>>> import numpy as np
>>> np.set_printoptions(precision=2, suppress=True, linewidth=160)
>>> data = np.loadtxt("sample15.csv", delimiter=",")
>>> print(data)
[[ 1.  0.  0.  0.  0.  0.  0.  0.]
 [-3.  1.  0.  0.  0.  0.  0.  0.]
 [ 1.  6.  1.  0.  0.  0.  0.  0.]
 [-6.  0. -3.  1.  0.  0.  0.  0.]
 [-6.  7. -3. -2.  1.  0.  0.  0.]
 [-5. -8. -1. -5.  6.  1.  0.  0.]
 [ 1. -9. -8.  7. -3. -4.  1.  0.]
 [-9.  0.  7.  9. -1. -5. -1.  1.]]
>>> print(data @ data)
[[  1.   0.   0.   0.   0.   0.   0.   0.]
 [ -6.   1.   0.   0.   0.   0.   0.   0.]
 [-16.  12.   1.   0.   0.   0.   0.   0.]
 [-15. -18.  -6.   1.   0.   0.   0.   0.]
 [-24.  -4.   0.  -4.   1.   0.   0.   0.]
 [  7.  20.  -5. -22.  12.   1.   0.   0.]
 [ 17. -55. -24.  40. -30.  -8.   1.   0.]
 [-35.  84.   3.  38. -29.  -6.  -2.   1.]]
>>> print(np.count_nonzero(data))
34
>>> print(np.round(np.linalg.svd(data, compute_uv=False), 2) + 0)
[16.81 16.02 12.9   9.78  2.02  0.65  0.19  0.  ]
>>> Q, _ = np.linalg.qr(np.array([[-0.6],
...     [-2.0],
...     [1.2],
...     [-0.8],
...     [0.8],
...     [-0.4],
...     [-1.4],
...     [-1.6],
...     [2.3],
...     [0.1]]))
>>> K = Q @ Q.T
>>> print(K.round(2) + 0)
[[ 0.02  0.07 -0.04  0.03 -0.03  0.01  0.05  0.06 -0.08  0.  ]
 [ 0.07  0.23 -0.14  0.09 -0.09  0.05  0.16  0.19 -0.27 -0.01]
 [-0.04 -0.14  0.08 -0.06  0.06 -0.03 -0.1  -0.11  0.16  0.01]
 [ 0.03  0.09 -0.06  0.04 -0.04  0.02  0.07  0.08 -0.11  0.  ]
 [-0.03 -0.09  0.06 -0.04  0.04 -0.02 -0.07 -0.08  0.11  0.  ]
 [ 0.01  0.05 -0.03  0.02 -0.02  0.01  0.03  0.04 -0.05  0.  ]
 [ 0.05  0.16 -0.1   0.07 -0.07  0.03  0.11  0.13 -0.19 -0.01]
 [ 0.06  0.19 -0.11  0.08 -0.08  0.04  0.13  0.15 -0.22 -0.01]
 [-0.08 -0.27  0.16 -0.11  0.11 -0.05 -0.19 -0.22  0.31  0.01]
 [ 0.   -0.01  0.01  0.    0.    0.   -0.01 -0.01  0.01  0.  ]]
>>> rng = np.random.default_rng(69)
>>> labels = rng.permutation(10)
>>> print(labels)
[8 9 0 5 1 4 7 6 3 2]
>>> other = K[labels][:, labels]
>>> print(round(float(np.linalg.det(other)), 2), round(np.linalg.det(K[labels]), 2))
0.0 0.0
>>> print(round(np.trace(other), 2))
1.0
>>> mat = np.array([[0, 0, -1, -2], [0, 0, -2, -1], [1, 2, 0, 1], [2, 1, -1, 0]])
>>> print(np.linalg.matrix_rank(K, rtol=0.1))
1
>>> print([round(float(x), 2) for x in np.linalg.svd(K, compute_uv=False)[:3]])
[1.0, 0.0, 0.0]
>>> print(round(np.linalg.norm(K, 2) / np.linalg.norm(K), 2))
1.0
>>> P = np.triu(np.array([[-2, 2, 2, -2], [-2, -1, 3, 1], [-3, 3, -1, 2], [2, 3, -2, -2]]), 1) + np.eye(4)
>>> other = P @ mat @ np.linalg.inv(P)
>>> print(P @ mat - mat @ P)
[[ -2.   2.  -2.   2.]
 [  5.   7.  -1.   7.]
 [  4.   0. -10.   0.]
 [  0.  -4.  -7.   5.]]
>>> print(np.round(np.poly(other), 2) + 0)
[ 1.  0. 11.  0.  9.]
>>> print((data - data.T) / 2)
[[ 0.   1.5 -0.5  3.   3.   2.5 -0.5  4.5]
 [-1.5  0.  -3.   0.  -3.5  4.   4.5  0. ]
 [ 0.5  3.   0.   1.5  1.5  0.5  4.  -3.5]
 [-3.   0.  -1.5  0.   1.   2.5 -3.5 -4.5]
 [-3.   3.5 -1.5 -1.   0.  -3.   1.5  0.5]
 [-2.5 -4.  -0.5 -2.5  3.   0.   2.   2.5]
 [ 0.5 -4.5 -4.   3.5 -1.5 -2.   0.   0.5]
 [-4.5  0.   3.5  4.5 -0.5 -2.5 -0.5  0. ]]
>>> print(np.sort(np.abs(np.linalg.eigvals(data))))
[1. 1. 1. 1. 1. 1. 1. 1.]
>>> print(round(np.abs(np.linalg.eigvals(data)).max(), 2))
1.0
>>> print((data + data.T) / 2)
[[ 1.  -1.5  0.5 -3.  -3.  -2.5  0.5 -4.5]
 [-1.5  1.   3.   0.   3.5 -4.  -4.5  0. ]
 [ 0.5  3.   1.  -1.5 -1.5 -0.5 -4.   3.5]
 [-3.   0.  -1.5  1.  -1.  -2.5  3.5  4.5]
 [-3.   3.5 -1.5 -1.   1.   3.  -1.5 -0.5]
 [-2.5 -4.  -0.5 -2.5  3.   1.  -2.  -2.5]
 [ 0.5 -4.5 -4.   3.5 -1.5 -2.   1.  -0.5]
 [-4.5  0.   3.5  4.5 -0.5 -2.5 -0.5  1. ]]
>>> print(round(np.linalg.det(data), 2))
1.0
>>> r0 = np.array([0, -2, 1, 0])
>>> other = mat + np.outer(r0, np.eye(4)[3])
>>> print(other)
[[ 0.  0. -1. -2.]
 [ 0.  0. -2. -3.]
 [ 1.  2.  0.  2.]
 [ 2.  1. -1.  0.]]
>>> print(np.linalg.matrix_rank(np.linalg.inv(other) - np.linalg.inv(mat), tol=1e-8))
1
>>> print(np.linalg.matrix_rank(other - mat))
1
>>> t3 = np.stack([other, -1 * other, other[::-1]])
>>> print(t3.shape)
(3, 4, 4)
>>> print(np.linalg.matrix_rank(t3))
[4 4 4]
>>> print(t3.sum(axis=0))
[[ 2.  1. -1.  0.]
 [ 1.  2.  0.  2.]
 [ 0.  0. -2. -3.]
 [ 0.  0. -1. -2.]]
>>> F = np.load("block2.npy")
>>> print(F)
[[ 0.5 -2.7  0.9  0.1  0.2  0.4]
 [-1.1 -0.1 -1.9 -1.1 -1.   0.2]
 [-0.6 -1.4 -1.   0.  -0.7  0.4]
 [ 1.5 -0.2 -1.2 -0.5  0.1  0.4]
 [-0.3  0.5 -0.6 -0.7 -0.2 -1.1]
 [-1.4 -0.8 -0.8  1.2  0.1  1. ]
 [-0.3 -0.3 -0.4 -0.7  0.   0.3]]
>>> def softmax(z):
...     e = np.exp(z - z.max(axis=-1, keepdims=True))
...     return e / e.sum(axis=-1, keepdims=True)
... 
>>> print(np.round(softmax(10 * F[0]), 2) + 0)
[0.02 0.   0.97 0.   0.   0.01]
>>> print(softmax(F[0]))
[0.21 0.01 0.31 0.14 0.15 0.19]
>>> S = F @ F.T / np.sqrt(6)
>>> print(softmax(S + np.triu(np.full(S.shape, -np.inf), 1)))
[[1.   0.   0.   0.   0.   0.   0.  ]
 [0.02 0.98 0.   0.   0.   0.   0.  ]
 [0.24 0.34 0.42 0.   0.   0.   0.  ]
 [0.12 0.17 0.14 0.57 0.   0.   0.  ]
 [0.05 0.33 0.12 0.14 0.36 0.   0.  ]
 [0.09 0.12 0.19 0.03 0.03 0.54 0.  ]
 [0.12 0.22 0.16 0.13 0.11 0.12 0.15]]
>>> print(softmax(S))
[[0.81 0.01 0.07 0.03 0.01 0.04 0.03]
 [0.01 0.58 0.13 0.05 0.08 0.07 0.07]
 [0.15 0.21 0.26 0.07 0.05 0.18 0.08]
 [0.09 0.13 0.11 0.44 0.08 0.05 0.1 ]
 [0.04 0.27 0.1  0.11 0.3  0.06 0.13]
 [0.08 0.11 0.18 0.03 0.03 0.51 0.06]
 [0.12 0.22 0.16 0.13 0.11 0.12 0.15]]
>>> print(softmax(S).round(6).argmax(axis=1))
[0 1 2 3 4 5 1]
>>> t3 = np.stack([F, 3 * F, F[::-1]])
>>> print((t3 @ F.T).shape)
(3, 7, 7)
>>> print(np.einsum("bij,cij->bc", t3, t3))
[[ 32.81  98.43   8.25]
 [ 98.43 295.29  24.75]
 [  8.25  24.75  32.81]]
>>> vec = np.array([-1, 0, -3, 1])
>>> print(np.linalg.svd(mat, compute_uv=False))
[3.18 3.18 0.94 0.94]
>>> Q = np.linalg.solve(np.eye(4) - mat, np.eye(4) + mat)
>>> print(round(float(np.linalg.det(Q)), 2))
1.0
>>> other = np.c_[F[:, :1] @ np.array([[2]]), np.array([2, 2, 2, 2, 0, 1, 2])]
>>> print(other)
[[ 1.   2. ]
 [-2.2  2. ]
 [-1.2  2. ]
 [ 3.   2. ]
 [-0.6  0. ]
 [-2.8  1. ]
 [-0.6  2. ]]
>>> print(np.linalg.matrix_rank(other))
2
>>> r0, v = other[4], other[2]
>>> print(r0 @ r0)
0.36
>>> p = (r0 @ v) / (r0 @ r0) * r0
>>> print(v - p)
[0. 2.]
>>> print(np.linalg.matrix_rank(np.outer(r0, v)))
1
>>> print(round(float(np.linalg.norm(r0 + v) ** 2 + np.linalg.norm(r0 - v) ** 2), 2))
11.6
>>> m1 = np.eye(8, dtype=int)[rng.permutation(8)] * np.array([0, -3, -1, 0, -1, 2, -3, -1])
>>> print(m1)
[[ 0  0  0  0 -1  0  0  0]
 [ 0  0  0  0  0  0 -3  0]
 [ 0  0  0  0  0  2  0  0]
 [ 0  0 -1  0  0  0  0  0]
 [ 0  0  0  0  0  0  0 -1]
 [ 0  0  0  0  0  0  0  0]
 [ 0  0  0  0  0  0  0  0]
 [ 0 -3  0  0  0  0  0  0]]
>>> labels = rng.permutation(8)
>>> print(labels)
[5 3 1 4 7 0 2 6]
>>> other = m1[labels][:, labels]
>>> print(other)
[[ 0  0  0  0  0  0  0  0]
 [ 0  0  0  0  0  0 -1  0]
 [ 0  0  0  0  0  0  0 -3]
 [ 0  0  0  0 -1  0  0  0]
 [ 0  0 -3  0  0  0  0  0]
 [ 0  0  0 -1  0  0  0  0]
 [ 2  0  0  0  0  0  0  0]
 [ 0  0  0  0  0  0  0  0]]
>>> print(np.trace(other))
0
>>> J = np.loadtxt("out7.csv", delimiter=",")
>>> print(J)
[[   1.   -1.    1.   -1.]
 [   1.    0.    0.    0.]
 [   1.    1.    1.    1.]
 [   1.    2.    4.    8.]
 [   1.    3.    9.   27.]
 [   1.    4.   16.   64.]
 [   1.    5.   25.  125.]
 [   1.    6.   36.  216.]
 [   1.    7.   49.  343.]
 [   1.    8.   64.  512.]
 [   1.    9.   81.  729.]
 [   1.   10.  100. 1000.]
 [   1.   11.  121. 1331.]]
>>> # column 3 dominates
>>> print(np.argsort(-np.linalg.norm(J, axis=0).round(6), kind="stable")[:3])
[3 2 1]
>>> E = np.load("dump.npy")
>>> print(E)
[[ 2  0  0  0]
 [ 0  1  0  0]
 [ 0  0 -3  0]
 [ 0  0  0  1]]
>>> print([round(float(np.linalg.det(E[:i, :i])), 2) + 0 for i in range(1, 5)])
[2.0, 2.0, -6.0, -6.0]
>>> print(np.all(np.linalg.eigvalsh(E) > 0))
False
>>> print(np.linalg.svd(E, compute_uv=False))
[3. 2. 1. 1.]
>>> ev, V = np.linalg.eigh(E)
>>> print(V.T @ V)
[[1. 0. 0. 0.]
 [0. 1. 0. 0.]
 [0. 0. 1. 0.]
 [0. 0. 0. 1.]]
>>> print(V.T @ E @ V)
[[-3.  0.  0.  0.]
 [ 0.  1.  0.  0.]
 [ 0.  0.  1.  0.]
 [ 0.  0.  0.  2.]]
>>> print(ev.sum(), np.trace(E))
1.0 1
>>> print(np.linalg.eigvalsh(E @ E))
[1. 1. 4. 9.]
>>> print((ev > 1e-8).sum(), (ev < -1e-8).sum())
3 1
>>> Uu, sv, VT = np.linalg.svd(F, full_matrices=False)
>>> print(np.round(Uu.T @ F @ VT.T, 2) + 0)
[[3.47 0.   0.   0.   0.   0.  ]
 [0.   3.4  0.   0.   0.   0.  ]
 [0.   0.   2.39 0.   0.   0.  ]
 [0.   0.   0.   1.63 0.   0.  ]
 [0.   0.   0.   0.   0.76 0.  ]
 [0.   0.   0.   0.   0.   0.52]]
>>> print(Uu.shape, sv.shape, VT.shape)
(7, 6) (6,) (6, 6)
>>> print((sv > 1e-8).sum())
6
>>> print(np.round(VT @ VT.T, 2) + 0)
[[1. 0. 0. 0. 0. 0.]
 [0. 1. 0. 0. 0. 0.]
 [0. 0. 1. 0. 0. 0.]
 [0. 0. 0. 1. 0. 0.]
 [0. 0. 0. 0. 1. 0.]
 [0. 0. 0. 0. 0. 1.]]
